% python3 -q
>>> import numpy as np
>>> np.set_printoptions(precision=2, suppress=True, linewidth=120, legacy="1.25")
>>> M = np.load("test1.npy")
>>> M
array([[ 0.,  0.,  0.],
       [ 0.,  0., -2.],
       [ 0., -2.,  0.]])
>>> np.all(np.linalg.eigvalsh(M) > 0)
False
>>> [round(float(np.linalg.det(M[:i, :i])), 2) + 0 for i in range(1, 4)]
[0.0, 0.0, 0.0]
>>> q, _ = np.linalg.qr(np.array([[0.1], [0.7], [0.6]]))
>>> W0 = q @ q.T
>>> W0
array([[0.01, 0.08, 0.07],
       [0.08, 0.57, 0.49],
       [0.07, 0.49, 0.42]])
>>> # null space of dimension 2
>>> out = np.array([[7, 2, 9], [-8, 5, 8], [-6, -9, -1]])
>>> np.linalg.matrix_rank(np.vstack([W0, out.T]))
3
>>> np.einsum("ik,kj->ij", W0, out)
array([[-0.99, -0.2 ,  0.69],
       [-6.92, -1.38,  4.8 ],
       [-5.93, -1.19,  4.12]])
>>> np.vstack([W0, out.T]).shape
(6, 3)
>>> hat = np.triu(np.array([[5, 2, 3], [-4, 2, 0], [0, 5, -5]]), 1) + np.eye(3)
>>> out = hat @ W0 @ np.linalg.inv(hat)
>>> round(np.linalg.det(out), 2)
0.0
>>> vals, vecs = np.linalg.eigh(W0)
>>> np.abs(vecs[:, -1])
array([0.11, 0.75, 0.65])
>>> np.round(np.linalg.eigvalsh(W0 + -1 * np.eye(3)), 2) + 0
array([-1., -1.,  0.])
>>> (vals > 1e-8).sum(), (vals < -1e-8).sum()
(1, 0)
>>> vec = np.array([1, 1, 1])
>>> np.linalg.eigvalsh(2 * W0 - np.eye(3))
array([-1., -1.,  1.])
>>> np.linalg.matrix_rank(W0)
1
>>> W0.sum(axis=1)
array([0.16, 1.14, 0.98])
>>> np.count_nonzero(W0)
9
>>> m1 = np.load("dump.npy")
>>> m1
array([[5, 0],
       [4, 0]])
>>> # triangular
>>> left, s, vt = np.linalg.svd(m1)
>>> vecs = vt[:(s > 1e-8).sum()]
>>> rng = np.random.default_rng(30)
>>> vec = m1[0] + 4 * m1[1] + rng.integers(2) * np.eye(2)[0]
>>> vec
array([21.,  0.])
>>> np.diag(vecs.T @ vecs)
array([1., 0.])
>>> np.allclose(vecs.T @ vecs @ vec, vec)
True
>>> round(np.linalg.norm(vec - vecs.T @ vecs @ vec), 2)
0.0
>>> np.abs(np.diag(np.linalg.qr(m1)[1])) > 1e-9
array([ True, False])
>>> try:
...     np.linalg.inv(m1)
... except np.linalg.LinAlgError as e:
...     print(e)
... 
Singular matrix
>>> m1.T @ m1
array([[41,  0],
       [ 0,  0]])
>>> np.linalg.svd(m1, compute_uv=False)
array([6.4, 0. ])
>>> m1[:, 1] @ m1[:, 0]
0
>>> arr = np.load("layer13.npy")
>>> arr
array([[ 1, -1, -1],
       [ 0,  0,  0],
       [ 1, -1, -1],
       [ 1, -2, -3],
       [ 0,  0,  0],
       [ 0,  0,  0],
       [ 0, -1, -2],
       [ 0,  0,  0],
       [ 0, -1, -2],
       [ 1, -1,  0],
       [ 0,  0,  0],
       [ 0, -1, -2],
       [ 1, -2, -3]])
>>> Xs = arr - arr.mean(axis=0)
>>> vecs = np.linalg.svd(Xs)[2][:2]
>>> out = Xs - Xs @ vecs.T @ vecs
>>> np.diag(vecs.T @ vecs)
array([0.73, 0.39, 0.88])
>>> np.linalg.norm(out, axis=1).round(6).argmax()
9
>>> np.round(np.cov(Xs @ vecs.T, rowvar=False), 2) + 0
array([[1.92, 0.  ],
       [0.  , 0.27]])
>>> out.std(axis=0)
array([0.04, 0.07, 0.03])
>>> round(float(np.linalg.norm(out) / np.linalg.norm(Xs)), 2)
0.06
